$ python3 -q
>>> import numpy as np
>>> from numpy import linalg as LA
>>> np.set_printoptions(suppress=True, linewidth=200)
>>> feats = np.tril(np.array([[0, -1], [2, 2]]), -1) + np.eye(2, dtype=int)
>>> feats
array([[1, 0],
       [2, 1]])
>>> w, evecs = LA.eig(feats)
>>> w
array([1., 1.])
>>> np.round(np.sort(LA.eigvals(feats @ feats)), 2)
array([1., 1.])
>>> np.prod(w)
np.float64(1.0)
>>> np.round(np.sort(LA.eigvals(LA.inv(feats))), 2)
array([1., 1.])
>>> x = np.array([0, 2])
>>> target = feats @ x
>>> target
array([0, 2])
>>> np.round(LA.solve(feats, target), 2)
array([0., 2.])
>>> np.round(LA.solve(feats, feats[:, 1]), 2)
array([0., 1.])
>>> np.round(LA.solve(feats, 3 * target), 2)
array([0., 6.])
>>> Y = feats / LA.norm(feats, axis=1, keepdims=True)
>>> cov = Y @ Y.T
>>> (np.abs(cov) > 0.9).astype(int)
array([[1, 0],
       [0, 1]])
>>> np.argwhere(np.triu(np.abs(cov) > 0.95, 1))
array([], shape=(0, 2), dtype=int64)
>>> np.round(np.degrees(np.arccos(np.clip(cov[0, 1], -1, 1))), 2)
np.float64(26.57)
>>> X = np.array([[0.44, 1.62, 0.16, -0.64], [0.5, 1.6, 0.2, -0.6]])
>>> LA.cond(X) > 100
np.False_
>>> np.argsort(-LA.norm(X, axis=0).round(6), kind="stable")[:3]
array([1, 3, 0])
>>> [round(float(x), 2) for x in LA.svd(X, compute_uv=False)[:3]]
[2.54, 0.06]
>>> th = np.radians(15)
>>> R = np.eye(4)
>>> R[2, 2] = R[0, 0] = np.cos(th)
>>> R[2, 0], R[0, 2] = -np.sin(th), np.sin(th)
>>> R.round(2)
array([[ 0.97,  0.  ,  0.26,  0.  ],
       [ 0.  ,  1.  ,  0.  ,  0.  ],
       [-0.26,  0.  ,  0.97,  0.  ],
       [ 0.  ,  0.  ,  0.  ,  1.  ]])
>>> Y = X @ R.T
>>> np.allclose(LA.norm(X, axis=1), LA.norm(Y, axis=1))
True
>>> Y.round(2)
array([[ 0.47,  1.62,  0.04, -0.64],
       [ 0.53,  1.6 ,  0.06, -0.6 ]])
>>> np.allclose(X @ X.T, Y @ Y.T)
True
>>> np.round(np.abs(Y - X).max(axis=0), 2)
array([0.03, 0.  , 0.14, 0.  ])
>>> E = np.load("sample12.npy")
>>> E
array([[ 0, -2,  2],
       [ 2,  0,  1],
       [-2, -1,  0]])
>>> left, sig, Vh = LA.svd(E)
>>> sig.round(2) + 0
array([3., 3., 0.])
>>> np.argmax(sig[:-1] / (sig[1:] + 1e-6)) + 1
np.int64(2)
>>> Y = left[:, :2] @ np.diag(sig[:2]) @ Vh[:2]
>>> np.round(LA.norm(E - Y, 2), 2), round(sig[2], 2)
(np.float64(0.0), np.float64(0.0))
>>> round(LA.norm(E - Y) / LA.norm(E), 2)
np.float64(0.0)
>>> np.round(np.abs(E - Y).max(), 2)
np.float64(0.0)
>>> LA.matrix_rank(E, rtol=0.05)
np.int64(2)
>>> Y.round(2) + 0
array([[ 0., -2.,  2.],
       [ 2.,  0.,  1.],
       [-2., -1.,  0.]])
>>> x = np.array([2, 2, 1])
>>> (E @ x).argmax()
np.int64(1)
>>> np.sign((E @ x).round(6))
array([-1,  1, -1])
>>> LA.norm(E @ x) <= LA.norm(E, 2) * LA.norm(x) + 1e-9
np.True_
>>> np.einsum("ij,j->i", E, x)
array([-2,  5, -6])
>>> E @ (2 * x)
array([ -4,  10, -12])
>>> E @ np.eye(3)[2]
array([2., 1., 0.])
>>> T = np.stack([E, 4 * E, E[::-1]])
>>> LA.matrix_rank(T)
array([2, 2, 2])
>>> T.sum(axis=0)
array([[ -2, -11,  10],
       [ 12,   0,   6],
       [-10,  -7,   2]])
>>> (T @ E.T).shape
(3, 3, 3)
>>> np.round(LA.det(T), 2)
array([0., 0., 0.])
>>> J = np.load("w.npy")
>>> J
array([[ 0.,  0.,  0., -1., -3.],
       [ 0.,  0.,  0.,  1.,  2.],
       [ 0.,  0.,  0., -3.,  3.],
       [-1.,  1., -3.,  0.,  0.],
       [-3.,  2.,  3.,  0.,  0.]])
>>> np.round(LA.matrix_power(J, 3), 2)
array([[  0.,   0.,   0.,   1., -62.],
       [  0.,   0.,   0.,   3.,  40.],
       [  0.,   0.,   0., -45.,  78.],
       [  1.,   3., -45.,   0.,   0.],
       [-62.,  40.,  78.,   0.,   0.]])
>>> M = np.loadtxt("mat.csv", delimiter=",")
>>> M
array([[ 2., -1.,  2., -1.],
       [ 0.,  2.,  0.,  2.],
       [ 2., -1.,  2., -1.],
       [ 0.,  2.,  0.,  2.]])
>>> rank = LA.matrix_rank(M)
>>> rank
np.int64(2)
>>> ns = LA.svd(M)[2][rank:].T
>>> [int(LA.matrix_rank(np.delete(M, i, axis=0))) for i in range(4)]
[2, 2, 2, 2]
>>> np.allclose(M @ ns, 0)
True
>>> Y = np.array([[3, -2, 2], [-2, -3, 3], [-2, -1, -1], [1, -3, 3]])
>>> LA.matrix_rank(np.vstack([M, Y.T]))
np.int64(4)
>>> LA.matrix_rank(M @ Y)
np.int64(2)
>>> M @ Y
array([[  3.,   0.,  -4.],
       [ -2., -12.,  12.],
       [  3.,   0.,  -4.],
       [ -2., -12.,  12.]])
>>> np.vstack([M, Y.T]).shape
(7, 4)
>>> Y.T @ M.T
array([[  3.,  -2.,   3.,  -2.],
       [  0., -12.,   0., -12.],
       [ -4.,  12.,  -4.,  12.]])
>>> A = np.array([[51, -9, -12, 49],
...     [-9, 5, -10, -1],
...     [-12, -10, 146, -22],
...     [49, -1, -22, 67]])
>>> w, evecs = LA.eigh(A)
>>> x = np.array([1, 2, 1, 2])
>>> np.abs(A).sum(axis=1).max(), round(float(np.abs(w).max()), 2)
(np.int64(190), 158.56)
>>> (np.sign(evecs[:, -1].round(6)) == np.sign(evecs[0, -1].round(6))).astype(int)
array([1, 1, 0, 1])
>>> np.round(evecs * np.abs(w) @ evecs.T, 2)
array([[ 51.,  -9., -12.,  49.],
       [ -9.,   5., -10.,  -1.],
       [-12., -10., 146., -22.],
       [ 49.,  -1., -22.,  67.]])
>>> Y = feats[0, 0] * feats[1:] - np.outer(feats[1:, 0], feats[0])
>>> Y
array([[0, 1]])
>>> LA.matrix_rank(Y), LA.matrix_rank(feats)
(np.int64(1), np.int64(2))
>>> np.flatnonzero(~Y.round(6).any(axis=1))
array([], dtype=int64)
>>> P = np.triu(np.array([[1, 0, 2, 0], [2, 3, 1, 0], [1, 0, 3, 1], [3, 1, 0, 3]]), 1) + np.eye(4)
>>> Y = P @ A @ LA.inv(P)
>>> round(float(LA.det(Y)), 2)
0.0
>>> np.abs(np.diag(LA.qr(A)[1])) > 1e-9
array([ True,  True,  True, False])
>>> round(float(np.trace(LA.pinv(A) @ A)), 2)
3.0
>>> np.unique(A.round(6), axis=0).shape
(4, 4)
>>> W0 = np.tril(np.array([[2, 2, 2], [1, 2, 1], [2, 1, -1]]), -1) + np.eye(3, dtype=int)
>>> W0
array([[1, 0, 0],
       [1, 1, 0],
       [2, 1, 1]])
>>> x = np.array([-1, 1, 2])
>>> target = W0 @ x
>>> target
array([-1,  0,  1])
>>> np.round(LA.solve(W0, W0[:, 0]), 2)
array([ 1.,  0., -0.])
>>> np.round(LA.det(W0), 2)
np.float64(1.0)
>>> W0 @ W0
array([[1, 0, 0],
       [2, 1, 0],
       [5, 2, 1]])
>>> np.allclose(W0 @ W0.T, W0.T @ W0)
False
>>> (W0 - W0.T) / 2
array([[ 0. , -0.5, -1. ],
       [ 0.5,  0. , -0.5],
       [ 1. ,  0.5,  0. ]])
>>> np.round(np.sort(np.abs(LA.eigvals(W0))), 2)
array([1., 1., 1.])
>>> assert W0 == W0.T
Traceback (most recent call last):
  File "<python-input-101>", line 1, in <module>
    assert W0 == W0.T
           ^^^^^^^^^^
ValueError: The truth value of an array with more than one element is ambiguous. Use a.any() or a.all()
>>> np.trace(W0)
np.int64(3)
>>> LA.determinant(W0)
Traceback (most recent call last):
  File "<python-input-103>", line 1, in <module>
    LA.determinant(W0)
    ^^^^^^^^^^^^^^
AttributeError: module 'numpy.linalg' has no attribute 'determinant'
>>> round(LA.det(W0.T), 2)
np.float64(1.0)
>>> np.round(LA.eigvals(W0).sum().real, 2)
np.float64(3.0)
>>> np.einsum("ii->", W0)
np.int64(3)
>>> cov = W0.T @ W0
>>> np.allclose(cov, cov.T)
True
>>> np.trace(cov), (W0 ** 2).sum()
(np.int64(9), np.int64(9))
>>> np.round(LA.svd(W0, compute_uv=False) ** 2, 2)
array([8.29, 0.43, 0.28])
>>> (W0 @ W0.T).shape
(3, 3)
>>> arr = np.load("case15.npy")
>>> arr
array([[1, 0, 8, 5],
       [0, 2, 2, 4],
       [0, 0, 5, 9],
       [0, 0, 0, 2]])
>>> round(LA.det(arr), 2)
np.float64(20.0)
>>> LA.determinant(arr)
Traceback (most recent call last):
  File "<python-input-115>", line 1, in <module>
    LA.determinant(arr)
    ^^^^^^^^^^^^^^
AttributeError: module 'numpy.linalg' has no attribute 'determinant'
>>> np.allclose(arr, arr.T)
False
>>> np.trace(arr)
np.int64(10)
>>> (arr - arr.T) / 2
array([[ 0. ,  0. ,  4. ,  2.5],
       [ 0. ,  0. ,  1. ,  2. ],
       [-4. , -1. ,  0. ,  4.5],
       [-2.5, -2. , -4.5,  0. ]])
>>> assert arr == arr.T
Traceback (most recent call last):
  File "<python-input-119>", line 1, in <module>
    assert arr == arr.T
           ^^^^^^^^^^^^
ValueError: The truth value of an array with more than one element is ambiguous. Use a.any() or a.all()
>>> np.prod(np.diag(arr)), np.round(LA.det(arr), 2)
(np.int64(20), np.float64(20.0))
>>> arr @ arr
array([[ 1,  0, 48, 87],
       [ 0,  4, 14, 34],
       [ 0,  0, 25, 63],
       [ 0,  0,  0,  4]])
>>> Q, evecs = LA.qr(arr[:, :1])[0], LA.qr(arr[:, 1:])[0]
>>> sig = LA.svd(Q.T @ evecs, compute_uv=False)
>>> (sig > 0.9).sum()
np.int64(1)
>>> round(float(LA.norm(Q @ Q.T - evecs @ evecs.T, 2)), 2)
1.0
>>> rng = np.random.default_rng(879124)
>>> z = rng.permutation(4)
>>> z
array([1, 3, 0, 2])
>>> Y = arr[z][:, z]
>>> np.round(np.sort(np.abs(LA.eigvals(Y))), 2)
array([1., 2., 2., 5.])
>>> np.diag(Y)
array([2, 2, 1, 5])
>>> np.round(LA.det(Y), 2), np.round(LA.det(arr[z]), 2)
(np.float64(20.0), np.float64(-20.0))
